$ python3 -q
>>> import numpy as np
>>> from numpy import linalg as LA
>>> np.set_printoptions(precision=2, suppress=True, linewidth=160)
>>> m1 = np.array([[3.0, 5.0, 0.0, 0.0],
...     [1.0, 4.0, 0.0, 0.0],
...     [0.0, 0.0, 2.0, 0.0],
...     [0.0, 0.0, 2.0, 0.0]])
>>> # rows 2 and 3 are equal
>>> u, r1 = m1[2], m1[0]
>>> u @ u
np.float64(4.0)
>>> pr = (u @ r1) / (u @ u) * u
>>> np.outer(u, r1)
array([[ 0.,  0.,  0.,  0.],
       [ 0.,  0.,  0.,  0.],
       [ 6., 10.,  0.,  0.],
       [ 0.,  0.,  0.,  0.]])
>>> np.round(LA.norm(u + r1) ** 2 + LA.norm(u - r1) ** 2, 2)
np.float64(76.0)
>>> pr
array([0., 0., 0., 0.])
>>> LA.matrix_rank(np.outer(u, r1))
np.int64(1)
>>> LA.lstsq(m1[:-1].T, m1[-1])[2]
np.int32(3)
>>> round(float(np.trace(LA.pinv(m1) @ m1)), 2)
3.0
>>> np.unique(m1.round(6), axis=0).shape
(3, 4)
>>> out = m1 / np.sqrt((m1 ** 2).mean(axis=1, keepdims=True))
>>> out[0]
array([1.03, 1.71, 0.  , 0.  ])
>>> LA.matrix_rank(m1 - m1.mean(axis=1, keepdims=True))
np.int64(3)
>>> m1 - m1.mean(axis=1, keepdims=True)
array([[ 1.  ,  3.  , -2.  , -2.  ],
       [-0.25,  2.75, -1.25, -1.25],
       [-0.5 , -0.5 ,  1.5 , -0.5 ],
       [-0.5 , -0.5 ,  1.5 , -0.5 ]])
>>> LA.norm(out, axis=1)
array([2., 2., 2., 2.])
>>> T = np.stack([m1, -1 * m1, m1[::-1]])
>>> LA.matrix_rank(T)
array([3, 3, 3])
>>> (T @ m1.T).shape
(3, 4, 4)
>>> np.einsum("bij,cij->bc", T, T)
array([[ 59., -59.,   0.],
       [-59.,  59.,   0.],
       [  0.,   0.,  59.]])
>>> X = np.load("arr.npy")
>>> X
array([[-3, -3,  3,  1],
       [ 0,  1, -2,  0],
       [ 0,  0,  0,  0],
       [ 0,  0,  0, -1]])
>>> # rows and columns are dependent
>>> LA.lstsq(X[:-1].T, X[-1])[2]
np.int32(2)
>>> np.allclose(X[:-1].T @ LA.lstsq(X[:-1].T, X[-1])[0], X[-1])
False
>>> round(np.trace(LA.pinv(X) @ X), 2)
np.float64(3.0)
>>> np.unique(X.round(6), axis=0).shape
(4, 4)
>>> K = np.load("x.npy")
>>> K
array([[-1,  0,  1],
       [ 2,  3,  4],
       [ 5,  6,  7],
       [ 8,  9, 10]])
>>> # rank 2
>>> Uu, sigma, Vt = LA.svd(m1)
>>> np.argmax(sigma[:-1] / (sigma[1:] + 1e-6)) + 1
np.int64(3)
>>> sigma
array([7.07, 2.83, 0.99, 0.  ])
>>> out = Uu[:, :3] @ np.diag(sigma[:3]) @ Vt[:3]
>>> out
array([[3., 5., 0., 0.],
       [1., 4., 0., 0.],
       [0., 0., 2., 0.],
       [0., 0., 2., 0.]])
>>> round(float(LA.norm(m1 - out) / LA.norm(m1)), 2)
0.0
>>> LA.matrix_rank(out)
np.int64(3)
>>> LA.matrix_rank(m1, rtol=0.05)
np.int64(3)
>>> (out != 0).astype(int)
array([[1, 1, 0, 0],
       [1, 1, 0, 0],
       [0, 0, 1, 0],
       [0, 0, 1, 0]])
>>> out @ out
array([[14., 35.,  0.,  0.],
       [ 7., 21.,  0.,  0.],
       [ 0.,  0.,  4.,  0.],
       [ 0.,  0.,  4.,  0.]])
>>> np.sort(LA.eigvals(out).real)
array([0.  , 1.21, 2.  , 5.79])
>>> np.flatnonzero(LA.matrix_power((out != 0) + (out.T != 0) + np.eye(4), 4)[0])
array([0, 1])
>>> Uu, sigma, Vt = LA.svd(K)
>>> vecs = Vt[:(sigma > 1e-8).sum()]
>>> rng = np.random.default_rng(130)
>>> x0 = K[3] + 5 * K[2] + rng.integers(2) * np.eye(3)[1]
>>> x0
array([33., 40., 45.])
>>> np.allclose(vecs.T @ vecs @ x0, x0)
False
>>> np.diag(vecs.T @ vecs)
array([0.83, 0.33, 0.83])
>>> LA.matrix_rank(np.vstack([K, x0]))
np.int64(3)
>>> arr = np.load("m.npy")
>>> arr
array([[-0.39, -0.49,  3.8 ,  0.41],
       [ 0.61, -0.01, -9.28, -0.17],
       [ 0.02, -0.34, -0.13,  0.4 ],
       [ 0.24,  1.44, -0.63, -1.14],
       [-0.01, -0.4 , -1.11,  0.05],
       [-0.24,  1.38,  8.33, -0.79],
       [-0.31, -0.23,  0.83, -0.03],
       [ 0.05, -0.58, -2.05,  0.38],
       [ 0.45, -1.47, -7.48,  1.08],
       [ 0.04,  0.48,  2.77,  0.03],
       [ 0.69, -2.26, -7.5 ,  2.06],
       [-0.09, -0.85, -2.38,  0.49],
       [ 0.4 , -0.08, -5.56, -0.08],
       [-0.23,  1.03,  2.13, -0.96],
       [-0.44, -0.36,  0.99,  0.03],
       [-0.25, -0.42, -1.31, -0.04],
       [ 0.02, -0.24, -3.03, -0.1 ],
       [-0.12,  0.95,  0.14, -1.03]])
>>> idx = arr[:, 2] > np.median(arr[:, 2])
>>> u = arr[idx].mean(axis=0) - arr[~idx].mean(axis=0)
>>> np.round((((arr - arr.mean(axis=0)) @ u > 0) == idx).mean(), 2)
np.float64(0.94)
>>> u
array([-0.37,  1.13,  6.44, -0.75])
>>> out = np.c_[arr[:, :2] @ np.array([[1, 3], [1, 2]]), np.array([0, 1, 2, 3, 3, 3, 3, 0, 0, 1, 3, 2, 3, 3, 2, 3, 0, 1])]
>>> out
array([[-0.88, -2.15,  0.  ],
       [ 0.6 ,  1.81,  1.  ],
       [-0.32, -0.62,  2.  ],
       [ 1.68,  3.6 ,  3.  ],
       [-0.41, -0.83,  3.  ],
       [ 1.14,  2.04,  3.  ],
       [-0.54, -1.39,  3.  ],
       [-0.53, -1.01,  0.  ],
       [-1.02, -1.59,  0.  ],
       [ 0.52,  1.08,  1.  ],
       [-1.57, -2.45,  3.  ],
       [-0.94, -1.97,  2.  ],
       [ 0.32,  1.04,  3.  ],
       [ 0.8 ,  1.37,  3.  ],
       [-0.8 , -2.04,  2.  ],
       [-0.67, -1.59,  3.  ],
       [-0.22, -0.42,  0.  ],
       [ 0.83,  1.54,  1.  ]])
>>> LA.norm(LA.qr(arr)[0].T @ out, axis=0) ** 2 / ((out ** 2).sum(axis=0) + 1e-12)
array([1.  , 1.  , 0.08])
>>> np.round(LA.lstsq(arr, out[:, 0])[0], 2) + 0
array([1., 1., 0., 0.])
>>> np.round(LA.norm(out - arr @ LA.lstsq(arr, out)[0], axis=0), 2) + 0
array([0.  , 0.  , 8.94])
>>> LA.matrix_rank(np.c_[arr, out])
np.int64(5)
>>> data = np.loadtxt("dump.csv", delimiter=",")
>>> data
array([[ 1.39,  0.42,  0.79,  1.13],
       [-0.96,  1.58,  0.75,  0.07],
       [-1.07, -0.95,  0.51,  1.31],
       [ 0.11, -0.65,  1.59, -1.01]])
>>> hat = np.triu(np.array([[2, -6, -5, -8], [3, -6, -2, -3], [1, -5, 1, 2], [-6, -3, 8, -2]]), 1) + np.eye(4)
>>> out = hat @ data @ LA.inv(hat)
>>> np.round(np.poly(out), 2) + 0
array([  1.  ,  -2.47,   0.  ,   9.89, -16.  ])
>>> round(float(np.trace(out)), 2), np.round(np.trace(data), 2)
(2.47, np.float64(2.47))
>>> LA.matrix_rank(out)
np.int64(4)
>>> O, Rm = LA.qr(data)
>>> np.abs(np.diag(Rm))
array([2., 2., 2., 2.])
>>> round(abs(Rm[0, 0]), 2), round(float(LA.norm(data[:, 0])), 2)
(np.float64(2.0), 2.0)
>>> O @ Rm
array([[ 1.39,  0.42,  0.79,  1.13],
       [-0.96,  1.58,  0.75,  0.07],
       [-1.07, -0.95,  0.51,  1.31],
       [ 0.11, -0.65,  1.59, -1.01]])
>>> np.round(O.T @ O, 2) + 0
array([[1., 0., 0., 0.],
       [0., 1., 0., 0.],
       [0., 0., 1., 0.],
       [0., 0., 0., 1.]])
>>> O
array([[-0.69, -0.21, -0.4 , -0.56],
       [ 0.48, -0.79, -0.38, -0.03],
       [ 0.53,  0.47, -0.26, -0.65],
       [-0.05,  0.33, -0.8 ,  0.5 ]])
>>> np.allclose(Rm.T @ Rm, data.T @ data)
True
>>> np.allclose(O, O.T)
False
>>> np.round(np.abs(LA.eigvals(O)).max(), 2)
np.float64(1.0)
>>> (O + O.T) / 2
array([[-0.69,  0.14,  0.07, -0.31],
       [ 0.14, -0.79,  0.05,  0.15],
       [ 0.07,  0.05, -0.26, -0.73],
       [-0.31,  0.15, -0.73,  0.5 ]])
>>> O @ O
array([[ 0.2 , -0.06,  0.9 ,  0.37],
       [-0.91,  0.34,  0.23, -0.02],
       [-0.24, -0.82,  0.2 , -0.48],
       [-0.26, -0.46, -0.3 ,  0.79]])
>>> round(float(LA.det(O)), 2)
-1.0
>>> np.round(np.einsum("ij,ji->", data, data), 2)
np.float64(6.11)
>>> LA.eigvals(data)
array([-2.  +0.j  ,  1.24+1.57j,  1.24-1.57j,  2.  +0.j  ])
>>> np.round(np.poly(data), 2) + 0
array([  1.  ,  -2.47,   0.  ,   9.89, -16.  ])
>>> np.kron(np.eye(2, dtype=int), data)
array([[ 1.39,  0.42,  0.79,  1.13,  0.  ,  0.  ,  0.  ,  0.  ],
       [-0.96,  1.58,  0.75,  0.07, -0.  ,  0.  ,  0.  ,  0.  ],
       [-1.07, -0.95,  0.51,  1.31, -0.  , -0.  ,  0.  ,  0.  ],
       [ 0.11, -0.65,  1.59, -1.01,  0.  , -0.  ,  0.  , -0.  ],
       [ 0.  ,  0.  ,  0.  ,  0.  ,  1.39,  0.42,  0.79,  1.13],
       [-0.  ,  0.  ,  0.  ,  0.  , -0.96,  1.58,  0.75,  0.07],
       [-0.  , -0.  ,  0.  ,  0.  , -1.07, -0.95,  0.51,  1.31],
       [ 0.  , -0.  ,  0.  , -0.  ,  0.11, -0.65,  1.59, -1.01]])
>>> O = data.astype(float).copy()
>>> for j in range(4):
...     O[:, j] -= O[:, :j] @ (O[:, :j].T @ O[:, j])
...     O[:, j] /= LA.norm(O[:, j])
... 
>>> np.round(O.T @ data, 2) + 0
array([[2., 0., 0., 0.],
       [0., 2., 0., 0.],
       [0., 0., 2., 0.],
       [0., 0., 0., 2.]])
>>> O
array([[ 0.69,  0.21,  0.4 ,  0.56],
       [-0.48,  0.79,  0.38,  0.03],
       [-0.53, -0.47,  0.26,  0.65],
       [ 0.05, -0.33,  0.8 , -0.5 ]])
>>> u = np.array([-4, 3, -1, 0, -1])
>>> E = np.array([np.roll(u, i) for i in range(5)])
>>> E
array([[-4,  3, -1,  0, -1],
       [-1, -4,  3, -1,  0],
       [ 0, -1, -4,  3, -1],
       [-1,  0, -1, -4,  3],
       [ 3, -1,  0, -1, -4]])
>>> x0 = np.array([2, 3, -1, 0, 4])
>>> np.einsum("ij,j->i", E, x0)
array([ -2, -17,  -3,  11, -13])
>>> E * x0
array([[ -8,   9,   1,   0,  -4],
       [ -2, -12,  -3,   0,   0],
       [  0,  -3,   4,   0,  -4],
       [ -2,   0,   1,   0,  12],
       [  6,  -3,   0,   0, -16]])
>>> E @ np.ones(5)
array([-3., -3., -3., -3., -3.])
>>> np.abs(E).max()
np.int64(4)
>>> E.mean(axis=0)
array([-0.6, -0.6, -0.6, -0.6, -0.6])
>>> E - E[0]
array([[ 0,  0,  0,  0,  0],
       [ 3, -7,  4, -1,  1],
       [ 4, -4, -3,  3,  0],
       [ 3, -3,  0, -4,  4],
       [ 7, -4,  1, -1, -3]])
>>> E.shape
(5, 5)
>>> LA.matrix_rank(E)
np.int64(5)
>>> E.sum(axis=1)
array([-3, -3, -3, -3, -3])
>>> np.count_nonzero(E)
np.int64(20)
>>> np.einsum("ij,ji->", E, E)
np.int64(50)
>>> np.poly(E)
array([   1.,   20.,  175.,  810., 2095., 2343.])
>>> np.kron(np.eye(2, dtype=int), E)
array([[-4,  3, -1,  0, -1,  0,  0,  0,  0,  0],
       [-1, -4,  3, -1,  0,  0,  0,  0,  0,  0],
       [ 0, -1, -4,  3, -1,  0,  0,  0,  0,  0],
       [-1,  0, -1, -4,  3,  0,  0,  0,  0,  0],
       [ 3, -1,  0, -1, -4,  0,  0,  0,  0,  0],
       [ 0,  0,  0,  0,  0, -4,  3, -1,  0, -1],
       [ 0,  0,  0,  0,  0, -1, -4,  3, -1,  0],
       [ 0,  0,  0,  0,  0,  0, -1, -4,  3, -1],
       [ 0,  0,  0,  0,  0, -1,  0, -1, -4,  3],
       [ 0,  0,  0,  0,  0,  3, -1,  0, -1, -4]])
>>> LA.eigvals(E)
array([-5.93+3.3j , -5.93-3.3j , -2.57+3.22j, -2.57-3.22j, -3.  +0.j  ])
>>> np.round(LA.det(E[::-1]), 2)
np.float64(-2343.0)
>>> round(LA.det(E.T), 2)
np.float64(-2343.0)
>>> idx = rng.permutation(5)
>>> out = E[:, idx] * rng.choice([-1, 1], 5)
>>> out
array([[-1, -1, -4, -3,  0],
       [ 3,  0, -1,  4, -1],
       [-4, -1,  0,  1,  3],
       [-1,  3, -1,  0, -4],
       [ 0, -4,  3,  1, -1]])
>>> Uu, _, Vt = LA.svd(E.T @ out)
>>> np.round(Uu @ Vt, 2) + 0
array([[ 0.,  0.,  1.,  0.,  0.],
       [ 0.,  0.,  0., -1.,  0.],
       [ 1.,  0.,  0.,  0.,  0.],
       [ 0.,  0.,  0.,  0.,  1.],
       [ 0.,  1.,  0.,  0.,  0.]])
>>> np.round(LA.lstsq(E, out)[0], 2) + 0
array([[ 0.,  0.,  1.,  0.,  0.],
       [ 0.,  0.,  0., -1.,  0.],
       [ 1.,  0.,  0.,  0.,  0.],
       [ 0.,  0.,  0.,  0.,  1.],
       [ 0.,  1.,  0.,  0.,  0.]])
>>> mat = np.loadtxt("out13.csv", delimiter=",")
>>> mat
array([[ 0.5 , -1.  ,  0.1 , -0.5 ],
       [ 0.1 ,  0.9 ,  0.4 ,  0.1 ],
       [ 0.14,  0.94,  0.27,  0.08],
       [ 0.3 ,  0.9 ,  1.8 ,  0.4 ]])
>>> out = mat / np.sqrt((mat ** 2).mean(axis=1, keepdims=True))
>>> LA.matrix_rank(out) == LA.matrix_rank(mat)
np.True_
>>> LA.matrix_rank(mat - mat.mean(axis=1, keepdims=True))
np.int64(3)
>>> evals, vecs = LA.eig(mat)
>>> np.sort(LA.eigvals(mat @ mat))
array([0.03, 0.07, 0.76, 1.18])
>>> np.round(mat @ vecs[:, 0] - evals[0] * vecs[:, 0], 2) + 0
array([0., 0., 0., 0.])
>>> np.sort(LA.eigvals(LA.inv(mat)))
array([-6.26,  0.92,  1.15,  3.7 ])
>>> Uu, sigma, Vt = LA.svd(mat)
>>> sigma
array([2.44, 1.26, 0.49, 0.03])
>>> out = Uu[:, :3] @ np.diag(sigma[:3]) @ Vt[:3]
>>> LA.matrix_rank(out)
np.int64(3)
>>> round(float(LA.norm(mat - out, 2)), 2), np.round(sigma[3], 2)
(0.03, np.float64(0.03))
>>> LA.matrix_rank(mat, rtol=0.05)
np.int64(3)
>>> round(float(LA.norm(mat, "nuc")), 2)
4.22
>>> np.round(LA.norm(mat) ** 2 / LA.norm(mat, 2) ** 2, 2)
np.float64(1.31)
>>> np.round(LA.norm(mat[1] - mat[3]), 2)
np.float64(1.45)
>>> mat[1] @ mat[3]
np.float64(1.6)
>>> LA.norm(mat, axis=0)
array([0.61, 1.87, 1.87, 0.65])
>>> LA.norm(mat, axis=1).argmax()
np.int64(3)
>>> F = np.array([[0, -2, -1, 2], [1, -2, -1, -1]])
>>> F.ravel(order="F")
array([ 0,  1, -2, -2, -1, -1,  2, -1])
>>> F.reshape(-1, 2)
array([[ 0, -2],
       [-1,  2],
       [ 1, -2],
       [-1, -1]])
>>> T = F.reshape(2, 2, -1)
>>> T.transpose(1, 0, 2)
array([[[ 0, -2],
        [ 1, -2]],

       [[-1,  2],
        [-1, -1]]])
>>> np.einsum("ihd,ihd->ih", T, T)
array([[4, 5],
       [5, 2]])
>>> hat = arr @ LA.solve(arr.T @ arr, arr.T)
>>> np.round(np.trace(hat), 2)
np.float64(4.0)
>>> np.round(LA.eigvalsh(hat), 2) + 0
array([0., 0., 0., 0., 0., 0., 0., 0., 0., 0., 0., 0., 0., 0., 1., 1., 1., 1.])
>>> np.allclose(hat @ hat, hat)
True
>>> w1 = np.array([[0, 1, 3], [2, 1, 3], [2, 2, 3], [1, 2, 3]])
>>> beta = np.array([0, 2, 2])
>>> H = np.maximum(F @ w1 + beta, 0)
>>> (H > 0).mean(axis=0)
array([0. , 0.5, 0. ])
>>> LA.matrix_rank(H)
np.int64(1)
>>> Z = np.array([[1, -2, -4], [3, -5, 3], [-3, -1, -1]])
>>> w1 @ Z
array([[ -6,  -8,   0],
       [ -4, -12,  -8],
       [ -1, -17,  -5],
       [ -2, -15,  -1]])
>>> H @ Z
array([[  6, -10,   6],
       [  0,   0,   0]])
>>> (H @ Z).round(6).argmax(axis=1)
array([0, 0])
